>>> import numpy as np
>>> from numpy import linalg as LA
>>> np.set_printoptions(precision=4, suppress=True, linewidth=200)
>>> def rd(a):
...     return np.round(a, 4) + 0
... 
>>> rng = np.random.default_rng(407)
>>> t = rng.uniform(0, 2 * np.pi, 10)
>>> Q, _ = LA.qr(np.array([[0.0, 0.0], [-0.6, 0.0], [1.5, 0.0]]))
>>> feats = 5 * np.c_[np.cos(t), np.sin(t)] @ Q.T
>>> rd(feats)
array([[ 1.5674,  4.634 , -1.034 ],
       [ 1.8555,  4.2333,  1.9069],
       [-0.2113,  1.3543, -4.8084],
       [ 0.0525, -1.7343,  4.6893],
       [ 0.8038,  3.5398, -3.4385],
       [ 1.8028,  3.7394,  2.7869],
       [-1.5029, -4.5792,  1.3311],
       [-1.5991, -2.7677, -3.8449],
       [ 1.7323,  4.6899, -0.0638],
       [ 0.7968,  0.1723,  4.9331]])
>>> # rows and columns are dependent
>>> D = LA.norm(feats[:, None] - feats[None], axis=-1)
>>> rd(D[6])
array([9.9952, 9.4483, 8.6354, 4.668 , 9.6948, 9.069 , 0.    , 5.4847, 9.9161, 6.3906])
>>> np.unravel_index(D.round(6).argmax(), D.shape)
(np.int64(0), np.int64(6))
>>> LA.matrix_rank(D ** 2)
np.int64(3)
>>> rd(LA.norm(feats, axis=1))
array([5., 5., 5., 5., 5., 5., 5., 5., 5., 5.])
>>> rd(LA.norm(feats - feats.mean(axis=0), axis=1))
array([3.6936, 3.5995, 5.1083, 5.4177, 4.3059, 3.7272, 6.3409, 6.1678, 3.5837, 4.8351])
>>> rd(np.trace(LA.pinv(feats) @ feats))
np.float64(2.0)
>>> print(rd(feats @ LA.pinv(feats) @ feats))
[[ 1.5674  4.634  -1.034 ]
 [ 1.8555  4.2333  1.9069]
 [-0.2113  1.3543 -4.8084]
 [ 0.0525 -1.7343  4.6893]
 [ 0.8038  3.5398 -3.4385]
 [ 1.8028  3.7394  2.7869]
 [-1.5029 -4.5792  1.3311]
 [-1.5991 -2.7677 -3.8449]
 [ 1.7323  4.6899 -0.0638]
 [ 0.7968  0.1723  4.9331]]
>>> np.allclose(feats[:-1].T @ LA.lstsq(feats[:-1].T, feats[-1])[0], feats[-1])
True
>>> LA.lstsq(feats[:-1].T, feats[-1])[2]
np.int32(2)
>>> G = np.cov(feats, rowvar=False)
>>> rd(feats.std(axis=0))
array([1.2445, 3.2212, 3.312 ])
>>> rd(np.polyfit(feats[:, 1], feats[:, 2], 1))
array([-0.1087,  0.3902])
>>> print(np.argsort(-feats.std(axis=0).round(6), kind="stable"))
[2 1 0]
>>> np.argwhere(np.triu(np.abs(np.corrcoef(feats.T)) > 0.8, 1))
array([[0, 1]])
>>> r = LA.matrix_rank(feats)
>>> r
np.int64(2)
>>> null = LA.svd(feats)[2][r:].T
>>> np.allclose(feats @ null, 0)
True
>>> rd(null[:, 0] / null[np.abs(null[:, 0]).round(6).argmax(), 0])
array([ 1.    , -0.3714, -0.1486])
>>> LA.matrix_rank(feats.T @ feats), LA.matrix_rank(feats @ feats.T)
(np.int64(2), np.int64(2))
>>> rd(null @ null.T)
array([[ 0.8621, -0.3202, -0.1281],
       [-0.3202,  0.1189,  0.0476],
       [-0.1281,  0.0476,  0.019 ]])
>>> print([int(LA.matrix_rank(feats[:i])) for i in range(1, len(feats) + 1)])
[1, 2, 2, 2, 2, 2, 2, 2, 2, 2]
>>> [int(LA.matrix_rank(np.delete(feats, i, axis=0))) for i in range(10)]
[2, 2, 2, 2, 2, 2, 2, 2, 2, 2]
>>> null.shape
(3, 1)
>>> arr = np.load("dump.npy")
>>> print(arr)
[[6. 1. 1. 1. 1. 1. 1. 1. 1. 1. 1. 1.]
 [1. 6. 1. 1. 1. 1. 1. 1. 1. 1. 1. 1.]
 [1. 1. 6. 1. 1. 1. 1. 1. 1. 1. 1. 1.]
 [1. 1. 1. 6. 1. 1. 1. 1. 1. 1. 1. 1.]
 [1. 1. 1. 1. 6. 1. 1. 1. 1. 1. 1. 1.]
 [1. 1. 1. 1. 1. 6. 1. 1. 1. 1. 1. 1.]
 [1. 1. 1. 1. 1. 1. 6. 1. 1. 1. 1. 1.]
 [1. 1. 1. 1. 1. 1. 1. 6. 1. 1. 1. 1.]
 [1. 1. 1. 1. 1. 1. 1. 1. 6. 1. 1. 1.]
 [1. 1. 1. 1. 1. 1. 1. 1. 1. 6. 1. 1.]
 [1. 1. 1. 1. 1. 1. 1. 1. 1. 1. 6. 1.]
 [1. 1. 1. 1. 1. 1. 1. 1. 1. 1. 1. 6.]]
>>> # symmetric
>>> Q, Rm = LA.qr(arr)
>>> np.trace(Q @ Q.T)
np.float64(12.0)
>>> mat = np.load("arr.npy")
>>> mat
array([[ 0.1096,  0.7531, -0.0798,  0.5784, -0.8668, -0.9941, -0.537 ,  0.3364],
       [-0.9996, -0.1684, -0.8854, -0.8787,  0.9837,  0.9997, -0.9946, -0.9953],
       [-0.8741, -0.8243,  0.2355, -0.9989,  0.8455,  0.9966, -0.9776, -0.2355],
       [ 0.9997,  0.9716,  0.9186,  0.9033, -0.9776, -0.9997,  0.9944,  1.    ],
       [ 1.    ,  0.2729,  0.9595,  0.8337, -0.9837, -0.9996,  0.9992,  0.9998],
       [ 0.1684,  0.9941, -0.1586,  0.9379, -0.8076, -0.9957, -0.1781,  0.9843],
       [ 0.6751, -0.9874,  0.7616, -0.9985,  0.537 ,  0.9855, -0.3627,  0.03  ],
       [ 0.9705,  0.2355,  0.5915,  0.5441, -0.9793, -0.9997,  0.5784,  0.8275],
       [ 0.9998,  0.3004,  0.968 , -0.7818, -0.989 , -0.9997,  0.9379,  0.9999],
       [ 0.8076,  0.8917,  0.2913,  0.7487, -0.8668, -0.9941,  0.3799,  0.9562],
       [-0.982 ,  0.7443, -0.8005,  0.7259,  0.5649,  0.5227, -0.8764, -0.9246],
       [-0.4462, -0.9379, -0.2543,  0.0599,  0.9667,  0.9996,  0.8565, -0.9458],
       [-0.9884,  0.9379, -0.9626,  0.9998, -0.1974, -0.9595, -0.2543, -0.9979],
       [-0.9753, -0.2165, -0.5649, -0.8178,  0.7064,  0.9341, -0.9626, -0.9289],
       [-0.9341,  0.9833, -0.9767,  1.    ,  0.8937,  0.6169,  0.9969, -0.9879],
       [ 0.4699,  0.6527, -0.6858,  0.9998, -0.964 , -0.9999,  0.9121, -0.9721],
       [-1.    ,  0.9846, -0.9964,  0.9987,  0.964 ,  0.9595, -0.9899, -0.9999],
       [-0.9922,  0.7531, -0.8005,  0.1489,  0.5915,  0.6291, -0.9727, -0.9217],
       [ 0.9866, -0.7895,  0.9217, -0.995 , -0.8337, -0.8511,  0.    ,  0.9884],
       [ 0.9801,  0.881 ,  0.1391,  0.9991, -0.8937, -0.9982,  0.9949,  0.8917],
       [-0.9903,  0.0699, -0.8896,  0.9201,  0.821 ,  0.9232, -0.6411, -0.9971],
       [-0.9316,  0.6858, -0.7064,  0.8455,  0.821 ,  0.9316, -0.1974, -0.7306],
       [-0.4699,  0.7739, -0.6169,  0.9869, -0.4136, -0.9232,  0.4136, -0.7259],
       [ 0.02  ,  0.9633, -0.2355,  0.8854, -0.9667, -0.9998, -0.7352,  0.6469],
       [ 0.9995, -0.8996,  0.9757, -0.9901, -0.4136,  0.4542,  0.9776,  0.9994],
       [ 0.8367, -0.9992,  0.7443, -0.9956,  0.6858,  0.9963,  0.5915, -0.9069],
       [ 0.9217, -0.6696,  0.6527, -0.6858, -0.5649, -0.6231,  0.6044,  0.7259],
       [ 0.8337,  0.6584,  0.5784, -0.5441, -0.6858, -0.9104,  0.04  ,  0.9809],
       [ 0.1489,  0.9833, -0.4462,  0.9959, -0.1586, -0.8692,  0.8617,  0.8854],
       [ 0.8717, -0.0699,  0.8565, -0.9975, -0.537 , -0.3452, -0.7699,  0.9957],
       [ 0.9952, -0.8005,  0.9705, -0.9996, -0.7616, -0.5005, -0.0798,  0.9993],
       [-0.9033,  0.4621, -0.4136, -0.4699,  0.7779,  0.9517, -0.7699, -0.207 ],
       [ 0.6231,  0.5915, -0.4301,  0.9972, -0.9793, -0.9999,  0.6751, -0.8764],
       [-0.9999,  0.9721, -0.9793,  0.9705,  0.9217,  0.9341, -0.9866, -0.9958],
       [ 0.7739, -0.999 ,  0.3969, -0.6584,  0.9611,  0.9999,  0.9866, -0.9816],
       [-0.0599, -0.9379, -0.0798, -0.2913, -0.3095, -0.2543, -0.1194, -0.9801],
       [ 0.9618, -0.7818,  0.9329, -0.9996, -0.6169, -0.1489, -0.6963,  0.9949]])
>>> D = LA.norm(mat[:, None] - mat[None], axis=-1)
>>> print(rd(D[:5, :5]))
[[0.     3.7728 3.6687 2.1772 2.2321]
 [3.7728 0.     1.521  5.2448 5.1335]
 [3.6687 1.521  0.     4.8524 4.622 ]
 [2.1772 5.2448 4.8524 0.     0.7034]
 [2.2321 5.1335 4.622  0.7034 0.    ]]
>>> np.flatnonzero(D[33] < D.mean() / 2)
array([10, 16, 17, 20, 21, 33])
>>> print((D + 1e9 * np.eye(37)).round(6).argmin(axis=1))
[23 13 13  4  7 23 25  4 27 19 17 34 22  1 21 32 33 10 30  9 21 20 12  0 26 34 18  8  5 36 18 13 15 16 25 11 30]
>>> D.shape
(37, 37)
>>> LA.matrix_rank(D ** 2)
np.int64(10)
